$ python3 -q
>>> import numpy as np
>>> np.set_printoptions(suppress=True, linewidth=120)
>>> W0 = np.load("sample14.npy")
>>> W0
array([[-3, -2, -1,  0,  1,  2,  3,  4,  5,  6,  7],
       [ 8,  9, 10, 11, 12, 13, 14, 15, 16, 17, 18],
       [19, 20, 21, 22, 23, 24, 25, 26, 27, 28, 29],
       [30, 31, 32, 33, 34, 35, 36, 37, 38, 39, 40],
       [41, 42, 43, 44, 45, 46, 47, 48, 49, 50, 51],
       [52, 53, 54, 55, 56, 57, 58, 59, 60, 61, 62]])
>>> # null space of dimension 9
>>> U, sv, Vt = np.linalg.svd(W0)
>>> print(sv.round(3) + 0)
[284.956  13.76    0.      0.      0.      0.   ]
>>> B = U[:, :2] @ np.diag(sv[:2]) @ Vt[:2]
>>> np.linalg.matrix_rank(B)
np.int64(2)
>>> np.round(np.abs(W0 - B).max(), 3)
np.float64(0.0)
>>> print(np.round(np.linalg.norm(W0 - B) / np.linalg.norm(W0), 3))
0.0
>>> np.linalg.matrix_rank(W0, rtol=0.05)
np.int64(1)
>>> np.round(np.linalg.norm(W0 - B, 2), 3), round(sv[2], 3)
(np.float64(0.0), np.float64(0.0))
>>> np.linalg.matrix_rank(W0, rtol=0.1)
np.int64(1)
>>> [round(float(x), 3) for x in np.linalg.svd(W0, compute_uv=False)[:3]]
[284.956, 13.76, 0.0]
>>> round(np.trace(np.linalg.pinv(W0) @ W0), 3)
np.float64(2.0)
>>> np.unique(W0.round(6), axis=0).shape
(6, 11)
>>> U, sv, Vt = np.linalg.svd(W0, full_matrices=False)
>>> np.round(np.sqrt((sv ** 2).sum()), 3), np.round(np.linalg.norm(W0), 3)
(np.float64(285.288), np.float64(285.288))
>>> print(U.shape, sv.shape, Vt.shape)
(6, 6) (6,) (6, 11)
>>> np.round(U.T @ U, 3) + 0
array([[1., 0., 0., 0., 0., 0.],
       [0., 1., 0., 0., 0., 0.],
       [0., 0., 1., 0., 0., 0.],
       [0., 0., 0., 1., 0., 0.],
       [0., 0., 0., 0., 1., 0.],
       [0., 0., 0., 0., 0., 1.]])
>>> np.round(Vt @ Vt.T, 3) + 0
array([[1., 0., 0., 0., 0., 0.],
       [0., 1., 0., 0., 0., 0.],
       [0., 0., 1., 0., 0., 0.],
       [0., 0., 0., 1., 0., 0.],
       [0., 0., 0., 0., 1., 0.],
       [0., 0., 0., 0., 0., 1.]])
>>> B = W0 / np.sqrt((W0 ** 2).mean(axis=1, keepdims=True))
>>> np.linalg.matrix_rank(W0 - W0.mean(axis=1, keepdims=True))
np.int64(1)
>>> print(W0 - W0.mean(axis=1, keepdims=True))
[[-5. -4. -3. -2. -1.  0.  1.  2.  3.  4.  5.]
 [-5. -4. -3. -2. -1.  0.  1.  2.  3.  4.  5.]
 [-5. -4. -3. -2. -1.  0.  1.  2.  3.  4.  5.]
 [-5. -4. -3. -2. -1.  0.  1.  2.  3.  4.  5.]
 [-5. -4. -3. -2. -1.  0.  1.  2.  3.  4.  5.]
 [-5. -4. -3. -2. -1.  0.  1.  2.  3.  4.  5.]]
